% ipython --no-banner

In [1]: import numpy as np

In [2]: np.set_printoptions(precision=3, suppress=True, linewidth=120, legacy="1.25")

In [3]: rnd = lambda a: np.round(a, 3) + 0

In [4]: m1 = np.vander(np.arange(4) - 3, 4, increasing=True)

In [5]: print(m1)
[[  1  -3   9 -27]
 [  1  -2   4  -8]
 [  1  -1   1  -1]
 [  1   0   0   0]]

In [6]: out = m1[0, 0] * m1[1:] - np.outer(m1[1:, 0], m1[0])

In [7]: print(out)
[[ 0  1 -5 19]
 [ 0  2 -8 26]
 [ 0  3 -9 27]]

In [8]: print(np.linalg.matrix_rank(out), np.linalg.matrix_rank(m1))
3 4

In [9]: print(m1[:, 0] / m1[0, 0])
[1. 1. 1. 1.]

In [10]: r0 = np.array([2, -2, 1, 0])

In [11]: out = m1 + np.outer(r0, np.eye(4)[0])

In [12]: print(np.linalg.matrix_rank(out - m1))
1

In [13]: print(np.linalg.matrix_rank(np.linalg.inv(out) - np.linalg.inv(m1), tol=1e-8))
1

In [14]: print(rnd(np.linalg.det(out) / np.linalg.det(m1)), rnd(1 + np.linalg.solve(m1, r0)[0]))
1.0 1.0

In [15]: arr = np.loadtxt("w.csv", delimiter=",")

In [16]: print(arr)
[[-0.44  60.105 41.365 20.569]
 [ 2.118 58.512 40.674 20.319]
 [-0.552 60.153 40.804 19.789]
 [-0.472 60.173 40.321 18.342]
 [-0.475 62.311 38.416 20.431]
 [-0.746 62.258 42.089 19.124]
 [-0.013 58.61  39.166 20.681]
 [-0.631 59.02  39.586 19.102]
 [-0.749 61.012 38.831 19.329]
 [-0.02  60.401 40.835 19.631]
 [-1.568 59.637 40.229 18.137]
 [-0.286 60.391 41.807 19.374]
 [ 0.698 60.974 39.185 21.436]
 [ 0.649 60.489 39.103 20.017]
 [ 0.445 59.4   38.78  18.349]
 [-0.074 59.745 40.666 20.437]
 [ 1.817 57.711 39.978 21.329]
 [-0.639 58.158 39.554 20.704]
 [ 0.188 59.778 39.608 20.457]
 [ 0.431 61.545 40.07  20.147]
 [-0.278 62.245 40.017 19.606]]

In [17]: Xc = arr - arr.mean(axis=1)
Traceback (most recent call last):
  Cell In[17], line 1
    Xc = arr - arr.mean(axis=1)
ValueError: operands could not be broadcast together with shapes (21,4) (21,) 


In [18]: Xc = arr - arr.mean(axis=0)

In [19]: Uu, sv, Vt = np.linalg.svd(Xc, full_matrices=False)

In [20]: print(np.abs(Uu[:, 0]).argmax())
16

In [21]: print(rnd(Vt[0] * np.sign(Vt[0, np.abs(Vt[0]).argmax()])))
[-0.382  0.848  0.163 -0.328]

In [22]: print(np.abs(Vt[0]).argmax())
1

In [23]: print(np.searchsorted(np.cumsum(sv ** 2) / (sv ** 2).sum(), 0.9) + 1)
3

In [24]: print((np.sign(Uu[:, 0]) == np.sign(Uu[0, 0])).astype(int))
[1 0 1 1 1 1 0 0 1 1 1 1 0 0 0 0 0 0 0 1 1]

In [25]: print(rnd(Xc.mean(axis=0)))
[0. 0. 0. 0.]

In [26]: data = np.load("data.npy")

In [27]: print(data)
[[ 0.165  1.31   0.407 -1.771 -0.07  -0.644 -0.461 -0.044]
 [-0.05   0.511  1.086  1.273 -0.35  -1.628  0.295  0.543]
 [ 1.013 -0.144  0.288 -0.025 -0.766 -0.598  0.883 -0.731]
 [ 0.795 -0.005 -1.234  0.255 -0.744 -0.993 -1.596 -0.443]
 [-0.129  0.053 -0.505 -0.735  1.149 -1.044  0.176 -0.981]
 [-0.792  0.621 -1.202  0.384 -0.838 -0.312  0.604 -0.014]
 [-1.255 -0.02   0.538  0.103 -0.316  0.277 -0.424 -1.542]
 [-0.992 -1.234  0.343 -0.149 -0.807  0.019 -0.049  0.952]]

In [28]: out = data / np.linalg.norm(data, axis=1, keepdims=True)

In [29]: G = out @ out.T

In [30]: print((G - 2 * np.eye(8)).round(6).argmax(axis=1))
[4 2 1 5 0 3 4 1]

In [31]: print(rnd(G[6]))
[-0.018 -0.1   -0.073 -0.058  0.136  0.076  1.     0.057]

In [32]: print(rnd(np.degrees(np.arccos(np.clip(G[6, 7], -1, 1)))))
86.721

In [33]: K = np.loadtxt("dump.csv", delimiter=",")

In [34]: print(K)
[[ 1.  0. -4.]
 [ 0. -3.  0.]
 [-4.  0.  1.]]

In [35]: # splits into 2 blocks

In [36]: print([round(float(np.linalg.det(K[:i, :i])), 2) + 0 for i in range(1, 4)])
[1.0, -3.0, 45.0]

In [37]: try:
    ...:     np.linalg.cholesky(K)
    ...: except np.linalg.LinAlgError as e:
    ...:     print(e)
    ...: 
Matrix is not positive definite

In [38]: print(rnd(np.linalg.eigvalsh(K).min()))
-3.0

In [39]: rng = np.random.default_rng(911628)

In [40]: lab = rng.permutation(3)

In [41]: out = K[:, lab] * rng.choice([-1, 1], 3)

In [42]: print(out)
[[-1. -0.  4.]
 [-0.  3. -0.]
 [ 4. -0. -1.]]

In [43]: Uu, _, Vt = np.linalg.svd(K.T @ out)

In [44]: print(rnd(Uu @ Vt))
[[-1.  0.  0.]
 [ 0. -1.  0.]
 [ 0.  0. -1.]]
